$ python3 -q
>>> import numpy as np
>>> np.set_printoptions(precision=2, suppress=True, linewidth=160, legacy="1.25")
>>> E = np.load("test8.npy")
>>> print(E)
[[0.5  0.5  0.   0.   0.  ]
 [0.   0.67 0.   0.33 0.  ]
 [0.   0.   0.5  0.   0.5 ]
 [0.   0.   0.   1.   0.  ]
 [0.   0.   0.   0.5  0.5 ]]
>>> print(np.round(np.linalg.matrix_power(E, 100), 2) + 0)
[[0. 0. 0. 1. 0.]
 [0. 0. 0. 1. 0.]
 [0. 0. 0. 1. 0.]
 [0. 0. 0. 1. 0.]
 [0. 0. 0. 1. 0.]]
>>> print(np.sort(np.abs(np.linalg.eigvals(E)))[::-1])
[1.   0.67 0.5  0.5  0.5 ]
>>> print(E @ np.ones(5))
[1. 1. 1. 1. 1.]
>>> p = np.eye(5)[3]
>>> for _ in range(7):
...     p = p @ E
...     print(p.round(2))
... 
[0. 0. 0. 1. 0.]
[0. 0. 0. 1. 0.]
[0. 0. 0. 1. 0.]
[0. 0. 0. 1. 0.]
[0. 0. 0. 1. 0.]
[0. 0. 0. 1. 0.]
[0. 0. 0. 1. 0.]
>>> rng = np.random.default_rng(327)
>>> labels = rng.permutation(5)
>>> print(labels)
[2 3 1 0 4]
>>> M2 = E[labels][:, labels]
>>> print(round(np.linalg.det(M2), 2), np.round(np.linalg.det(E[labels]), 2))
0.08 -0.08
>>> print(np.sort(np.abs(np.linalg.eigvals(M2))))
[0.5  0.5  0.5  0.67 1.  ]
>>> print(np.diag(M2))
[0.5  1.   0.67 0.5  0.5 ]
>>> x0 = np.array([-3, 1, 0, 0, 1])
>>> y = E @ x0
>>> b, lr = np.zeros(5), 1 / np.linalg.norm(E, 2) ** 2
>>> for i in range(6):
...     b -= lr * E.T @ (E @ b - y)
...     if i % 1 == 0: print(i, round(np.linalg.norm(E @ b - y), 2))
... 
0 1.1
1 0.97
2 0.87
3 0.79
4 0.73
5 0.66
>>> print(b)
[-1.36  0.21  0.33  0.21  0.67]
>>> ev, V = np.linalg.eig(E)
>>> print(np.sort(np.linalg.eigvals(E.T)))
[0.5  0.5  0.5  0.67 1.  ]
>>> print(ev)
[0.5  0.5  0.5  0.67 1.  ]
>>> print(np.poly(E))
[ 1.   -3.17  3.92 -2.38  0.71 -0.08]
>>> print(round(float(np.linalg.det(2 * E)), 2), np.round(np.linalg.det(E), 2))
2.68 0.08
>>> print(np.kron(np.eye(2, dtype=int), E))
[[0.5  0.5  0.   0.   0.   0.   0.   0.   0.   0.  ]
 [0.   0.67 0.   0.33 0.   0.   0.   0.   0.   0.  ]
 [0.   0.   0.5  0.   0.5  0.   0.   0.   0.   0.  ]
 [0.   0.   0.   1.   0.   0.   0.   0.   0.   0.  ]
 [0.   0.   0.   0.5  0.5  0.   0.   0.   0.   0.  ]
 [0.   0.   0.   0.   0.   0.5  0.5  0.   0.   0.  ]
 [0.   0.   0.   0.   0.   0.   0.67 0.   0.33 0.  ]
 [0.   0.   0.   0.   0.   0.   0.   0.5  0.   0.5 ]
 [0.   0.   0.   0.   0.   0.   0.   0.   1.   0.  ]
 [0.   0.   0.   0.   0.   0.   0.   0.   0.5  0.5 ]]
>>> print(np.linalg.eigvals(E))
[0.5  0.5  0.5  0.67 1.  ]
>>> A = np.array([[5.0, 1.0, 0.0, 0.0],
...     [0.0, 5.0, 1.0, 0.0],
...     [0.0, 0.0, 5.0, 1.0],
...     [0.0, 0.0, 0.0, 5.0]])
>>> labels = rng.permutation(4)
>>> print(labels)
[3 0 1 2]
>>> M2 = A[labels][:, labels]
>>> print(M2)
[[5. 0. 0. 0.]
 [0. 5. 1. 0.]
 [0. 0. 5. 1.]
 [1. 0. 0. 5.]]
>>> print(np.linalg.matrix_rank(A - A[0, 0] * np.eye(4)))
3
>>> print(A @ A)
[[25. 10.  1.  0.]
 [ 0. 25. 10.  1.]
 [ 0.  0. 25. 10.]
 [ 0.  0.  0. 25.]]
>>> print(np.prod(np.diag(A)), round(np.linalg.det(A), 2))
625.0 625.0
>>> print([int(np.linalg.matrix_rank(np.linalg.matrix_power(A, p))) for p in range(1, 5)])
[4, 4, 4, 4]
>>> print(np.einsum("ii->", A))
20.0
>>> print(round(np.linalg.det(2 * A), 2), np.round(np.linalg.det(A), 2))
10000.0 625.0
>>> print(np.kron(np.eye(2, dtype=int), A))
[[5. 1. 0. 0. 0. 0. 0. 0.]
 [0. 5. 1. 0. 0. 0. 0. 0.]
 [0. 0. 5. 1. 0. 0. 0. 0.]
 [0. 0. 0. 5. 0. 0. 0. 0.]
 [0. 0. 0. 0. 5. 1. 0. 0.]
 [0. 0. 0. 0. 0. 5. 1. 0.]
 [0. 0. 0. 0. 0. 0. 5. 1.]
 [0. 0. 0. 0. 0. 0. 0. 5.]]
>>> print(np.round(np.linalg.det(A.T), 2))
625.0
>>> print(np.linalg.eigvals(A))
[5. 5. 5. 5.]
>>> M2 = np.array([[0, 2, 2], [3, 2, 3]])
>>> C = np.kron(M2, A)
>>> print(C.shape)
(8, 12)
>>> print(np.linalg.matrix_rank(C))
8
>>> data = np.load("out1.npy")
>>> print(data)
[[0 0 0 1 0]
 [1 0 0 0 0]
 [0 0 0 0 1]
 [0 0 1 0 0]
 [0 1 0 0 0]]
>>> M2 = np.array([[1, 0], [3, 5]])
>>> C = np.kron(M2, data)
>>> print(np.linalg.matrix_rank(C))
10
>>> print(C.shape)
(10, 10)
>>> print(C)
[[0 0 0 1 0 0 0 0 0 0]
 [1 0 0 0 0 0 0 0 0 0]
 [0 0 0 0 1 0 0 0 0 0]
 [0 0 1 0 0 0 0 0 0 0]
 [0 1 0 0 0 0 0 0 0 0]
 [0 0 0 3 0 0 0 0 5 0]
 [3 0 0 0 0 5 0 0 0 0]
 [0 0 0 0 3 0 0 0 0 5]
 [0 0 3 0 0 0 0 5 0 0]
 [0 3 0 0 0 0 5 0 0 0]]
>>> x0 = np.array([0, 2, 1, -1, -1])
>>> y = data @ x0
>>> print(y)
[-1  0 -1  1  2]
>>> print(np.linalg.solve(data, data[:, 1]))
[0. 1. 0. 0. 0.]
>>> print(np.linalg.solve(data.T, data[4]))
[0. 0. 0. 0. 1.]
>>> K = np.load("x.npy")
>>> print(K)
[[-2 -2 -2 -2]
 [-2 -4 -4 -4]
 [-2 -4 -6 -6]
 [-2 -4 -6 -8]]
>>> print(K[3] @ K[0])
40
>>> print(round(np.linalg.norm(K, "nuc"), 2))
20.0
>>> print(np.linalg.norm(K, axis=1).argmax())
3
>>> print(np.round(np.linalg.norm(K[3], 1), 2), round(np.linalg.norm(K[3], np.inf), 2))
20.0 8.0
>>> print(round(np.linalg.norm(K, 1), 2), round(np.linalg.norm(K, np.inf), 2))
20.0 20.0
>>> W = np.array([[1, 2, 1, 0], [0, 2, 1, 0], [0, 1, 3, 3], [1, 3, 1, 3]])
>>> b = np.array([2, 0, 1, -3])
>>> hid = np.maximum(K @ W + b, 0)
>>> print(np.linalg.matrix_rank(hid))
0
>>> print((hid > 0).astype(int))
[[0 0 0 0]
 [0 0 0 0]
 [0 0 0 0]
 [0 0 0 0]]
>>> C = np.array([[0, 1], [1, 0], [0, 2], [3, 3]])
>>> print(W @ C)
[[ 2  3]
 [ 2  2]
 [10 15]
 [12 12]]
>>> print((hid @ C).round(6).argmax(axis=1))
[0 0 0 0]
>>> ev, V = np.linalg.eigh(K)
>>> x0 = np.array([5, 5, 1, 4])
>>> print(np.round(x0 @ K @ x0 / (x0 @ x0), 2), np.round(ev[0], 2), round(ev[-1], 2))
-10.93 -16.58 -0.57
>>> print(x0 @ K @ x0)
-732
>>> print(V * np.abs(ev) @ V.T)
[[2. 2. 2. 2.]
 [2. 4. 4. 4.]
 [2. 4. 6. 6.]
 [2. 4. 6. 8.]]
>>> print(np.linalg.eigvalsh(K[1:, 1:]))
[-15.78  -1.57  -0.65]
>>> ev, V = np.linalg.eig(K)
>>> print(np.round(K @ V[:, 0] - ev[0] * V[:, 0], 2) + 0)
[0. 0. 0. 0.]
>>> print(np.sort(np.linalg.eigvals(K.T)))
[-16.58  -2.    -0.85  -0.57]
>>> print(np.sort(np.linalg.eigvals(K @ K)))
[  0.32   0.73   4.   274.95]
>>> print(np.sort(np.linalg.eigvals(np.linalg.inv(K))))
[-1.77 -1.17 -0.5  -0.06]
>>> print(np.round(np.prod(ev), 2))
16.0
>>> F = np.load("w.npy")
>>> print(F.round(2) + 0)
[[-0.75  1.25  0.57  1.38 -2.16]
 [ 1.22 -2.04  1.11 -0.89  1.15]
 [ 0.73 -1.22 -0.6  -1.38  2.17]
 [ 0.59 -0.98 -0.91 -1.38  2.23]
 [ 0.8  -1.34  2.29  0.45 -1.06]
 [ 1.05 -1.75  0.25 -1.23  1.81]
 [ 1.03 -1.71  0.18 -1.25  1.85]
 [ 0.   -0.01 -1.79 -1.2   2.09]
 [ 1.07 -1.78  2.14  0.   -0.35]
 [-1.11  1.85 -2.07  0.1   0.2 ]
 [-0.75  1.25  0.57  1.38 -2.16]
 [ 1.13 -1.89  0.58 -1.13  1.59]
 [-1.24  2.06 -1.34  0.76 -0.92]
 [-1.22  2.04 -1.69  0.5  -0.47]
 [ 1.03 -1.72  0.18 -1.25  1.84]
 [ 0.72 -1.2  -0.63 -1.38  2.18]
 [ 0.03 -0.05  1.83  1.18 -2.07]
 [ 0.52 -0.87 -1.03 -1.38  2.24]
 [ 1.12 -1.86  0.51 -1.15  1.64]
 [-1.21  2.02 -1.78  0.43 -0.35]
 [-0.84  1.39 -2.28 -0.41  0.99]
 [ 0.06 -0.09  1.85  1.16 -2.05]
 [ 0.52 -0.87  2.23  0.78 -1.55]
 [-0.06  0.11  1.71  1.23 -2.13]
 [ 1.14 -1.9   0.59 -1.12  1.58]
 [-0.84  1.4  -2.28 -0.4   0.98]
 [-0.57  0.95 -2.25 -0.74  1.48]]
>>> print(np.argsort(-np.linalg.norm(F, axis=0).round(6), kind="stable")[:3])
[4 2 1]
>>> print([round(float(x), 2) for x in np.linalg.svd(F, compute_uv=False)[:3]])
[11.78, 10.21, 0.0]
>>> print(np.linalg.matrix_rank(F, rtol=0.1))
2
>>> print(np.linalg.cond(F) > 100)
True
>>> left, sv, Vh = np.linalg.svd(F)
>>> print(sv.round(2) + 0)
[11.78 10.21  0.    0.    0.  ]
>>> M2 = left[:, :2] @ np.diag(sv[:2]) @ Vh[:2]
>>> print(round(np.abs(F - M2).max(), 2))
0.0
>>> print(round(float(np.linalg.norm(F - M2) / np.linalg.norm(F)), 2))
0.0
>>> print(np.round(np.linalg.norm(F - M2, 2), 2), round(sv[2], 2))
0.0 0.0
>>> C = F[[8, 16]].astype(float)
>>> for _ in range(3):
...     labels = np.linalg.norm(F[:, None] - C, axis=-1).argmin(axis=1)
...     C = np.array([F[labels == j].mean(axis=0) for j in range(2)])
... 
>>> print(labels)
[1 0 0 0 0 0 0 0 0 1 1 0 1 1 0 0 1 0 0 1 1 1 1 1 0 1 1]
>>> print(C)
[[ 0.87 -1.45  0.21 -1.02  1.5 ]
 [-0.61  1.02 -0.38  0.57 -0.78]]
>>> feats = np.load("block19.npy")
>>> print(feats)
[[ 2.  3.  2.]
 [ 0.  1. -2.]
 [ 0.  1.  1.]]
>>> M2 = np.array([[2, -1, -1], [2, 2, 2], [-2, -2, 1]])
>>> print(feats @ M2)
[[6. 0. 6.]
 [6. 6. 0.]
 [0. 0. 3.]]
>>> print(np.einsum("ik,kj->ij", feats, M2))
[[6. 0. 6.]
 [6. 6. 0.]
 [0. 0. 3.]]
>>> print(np.allclose(feats @ feats.T, feats.T @ feats))
False
>>> print((feats - feats.T) / 2)
[[ 0.   1.5  1. ]
 [-1.5  0.  -1.5]
 [-1.   1.5  0. ]]
>>> print(feats @ feats)
[[ 4. 11.  0.]
 [ 0. -1. -4.]
 [ 0.  2. -1.]]
>>> print(np.kron(np.eye(2, dtype=int), feats))
[[ 2.  3.  2.  0.  0.  0.]
 [ 0.  1. -2.  0.  0. -0.]
 [ 0.  1.  1.  0.  0.  0.]
 [ 0.  0.  0.  2.  3.  2.]
 [ 0.  0. -0.  0.  1. -2.]
 [ 0.  0.  0.  0.  1.  1.]]
>>> print(round(float(np.linalg.det(feats[::-1])), 2))
-6.0
>>> print(np.round(np.linalg.det(2 * feats), 2), round(np.linalg.det(feats), 2))
48.0 6.0
>>> proj = np.triu(np.array([[0, -2, -3], [-3, -2, -2], [1, 0, 2]]), 1) + np.eye(3)
>>> M2 = proj @ feats @ np.linalg.inv(proj)
>>> print(proj @ feats - feats @ proj)
[[ 0. -1. 13.]
 [ 0. -2.  0.]
 [ 0.  0.  2.]]
>>> print(round(float(np.linalg.det(M2)), 2))
6.0
>>> print(np.trace(M2), np.trace(feats))
4.0 4.0
>>> print(M2)
[[ 2.  2. 13.]
 [ 0. -1. -6.]
 [ 0.  1.  3.]]
>>> print(np.linalg.matrix_rank(M2))
3
>>> print(np.poly(M2))
[ 1. -4.  7. -6.]
>>> print(np.abs(np.linalg.svd(M2)[2][-1]))
[0.35 0.92 0.19]
>>> print(np.linalg.matrix_rank(M2, rtol=0.1))
1
>>> print(round(float(np.linalg.norm(M2, 2) / np.linalg.norm(M2)), 2))
1.0
>>> print(np.linalg.cond(M2) > 100)
False
>>> print(round(np.log10(np.linalg.cond(M2))))
2
>>> arr = np.load("layer4.npy")
>>> print(arr)
[[ 0 -2 -2  2 -6  0 -3]
 [ 2  0 -2  3 -6  3  5]
 [ 2  2  0  0 -1  5 -1]
 [-2 -3  0  0  1 -2 -2]
 [ 6  6  1 -1  0  4 -1]
 [ 0 -3 -5  2 -4  0  3]
 [ 3 -5  1  2  1 -3  0]]
>>> left, sv, Vh = np.linalg.svd(arr)
>>> print(np.argmax(sv[:-1] / (sv[1:] + 1e-6)) + 1)
6
>>> print(sv.round(2) + 0)
[12.55 12.55  6.13  6.13  2.64  2.64  0.  ]
>>> M2 = left[:, :6] @ np.diag(sv[:6]) @ Vh[:6]
>>> print(np.round(np.abs(arr - M2).max(), 2))
0.0
>>> print(round(float(np.linalg.norm(arr - M2, 2)), 2), round(sv[6], 2))
0.0 0.0
>>> print(np.linalg.matrix_rank(M2))
6
>>> m1 = np.array([[-4, 3, -4, -2, 4, 0],
...     [3, 0, -1, 5, 5, -2],
...     [-4, -1, 6, 3, -1, -3],
...     [-2, 5, 3, -4, 0, 3],
...     [4, 5, -1, 0, -6, -2],
...     [0, -2, -3, 3, -2, -2]])
>>> # symmetric
>>> ev, V = np.linalg.eigh(m1)
>>> x0 = np.array([0, 8, 5, -6, 3, -7])
>>> print(round(float(x0 @ m1 @ x0 / (x0 @ x0)), 2), round(ev[0], 2), np.round(ev[-1], 2))
0.51 -10.91 9.29
>>> print(np.linalg.eigvalsh(m1[1:, 1:]))
[-10.77  -8.29   0.53   5.12   7.4 ]
>>> print((np.sign(V[:, -1].round(6)) == np.sign(V[0, -1].round(6))).astype(int))
[1 1 0 0 1 1]
>>> left, sv = np.linalg.svd(m1)
Traceback (most recent call last):
  File "<python-input-141>", line 1, in <module>
    left, sv = np.linalg.svd(m1)
    ^^^^^^^^
ValueError: too many values to unpack (expected 2)
>>> left, sv, Vh = np.linalg.svd(m1, full_matrices=False)
>>> print(np.cumsum(sv ** 2) / np.sum(sv ** 2))
[0.32 0.59 0.82 0.92 1.   1.  ]
>>> def softmax(z):
...     e = np.exp(z - z.max(axis=-1, keepdims=True))
...     return e / e.sum(axis=-1, keepdims=True)
... 
>>> print(np.round(softmax(m1[0]), 2) + 0)
[0.   0.26 0.   0.   0.72 0.01]
>>> print(softmax(m1).sum(axis=1))
[1. 1. 1. 1. 1. 1.]
>>> print(np.round(softmax(10 * m1[0]), 2) + 0)
[0. 0. 0. 0. 1. 0.]
>>> S = m1 @ m1.T / np.sqrt(6)
>>> print(softmax(S).round(6).argmax(axis=1))
[0 1 2 3 4 5]
>>> print(np.round(softmax(S)[0] @ m1, 2) + 0)
[-4.  3. -4. -2.  4.  0.]
>>> print(np.round(softmax(S), 2) + 0)
[[1. 0. 0. 0. 0. 0.]
 [0. 1. 0. 0. 0. 0.]
 [0. 0. 1. 0. 0. 0.]
 [0. 0. 0. 1. 0. 0.]
 [0. 0. 0. 0. 1. 0.]
 [0. 0. 0. 0. 0. 1.]]
>>> labels = rng.permutation(6)
>>> M2 = m1[:, labels] * rng.choice([-1, 1], 6)
>>> print(M2)
[[ 4 -2  4  0  3  4]
 [ 1  5 -3 -2  0  5]
 [-6  3  4 -3 -1 -1]
 [-3 -4  2  3  5  0]
 [ 1  0 -4 -2  5 -6]
 [ 3  3  0 -2 -2 -2]]
>>> left, _, Vh = np.linalg.svd(m1.T @ M2)
>>> print(labels)
[2 3 0 5 1 4]
>>> print(np.round(np.linalg.lstsq(m1, M2)[0], 2) + 0)
[[ 0.  0. -1.  0.  0.  0.]
 [ 0.  0.  0.  0.  1.  0.]
 [-1.  0.  0.  0.  0.  0.]
 [ 0.  1.  0.  0.  0.  0.]
 [ 0.  0.  0.  0.  0.  1.]
 [ 0.  0.  0.  1.  0.  0.]]
>>> Q, R = np.linalg.qr(M2)
>>> print(Q.round(2) + 0)
[[-0.47  0.25 -0.65  0.28 -0.35 -0.29]
 [-0.12 -0.63  0.17 -0.31 -0.63 -0.27]
 [ 0.71 -0.38 -0.45  0.39 -0.06 -0.02]
 [ 0.35  0.5   0.01 -0.21 -0.64  0.41]
 [-0.12  0.    0.53  0.79 -0.26  0.09]
 [-0.35 -0.38 -0.25  0.03  0.01  0.82]]
>>> print(np.round(Q.T @ Q, 2) + 0)
[[1. 0. 0. 0. 0. 0.]
 [0. 1. 0. 0. 0. 0.]
 [0. 0. 1. 0. 0. 0.]
 [0. 0. 0. 1. 0. 0.]
 [0. 0. 0. 0. 1. 0.]
 [0. 0. 0. 0. 0. 1.]]
>>> print(round(float(abs(R[0, 0])), 2), np.round(np.linalg.norm(M2[:, 0]), 2))
8.49 8.49
>>> print(Q.shape, R.shape)
(6, 6) (6, 6)
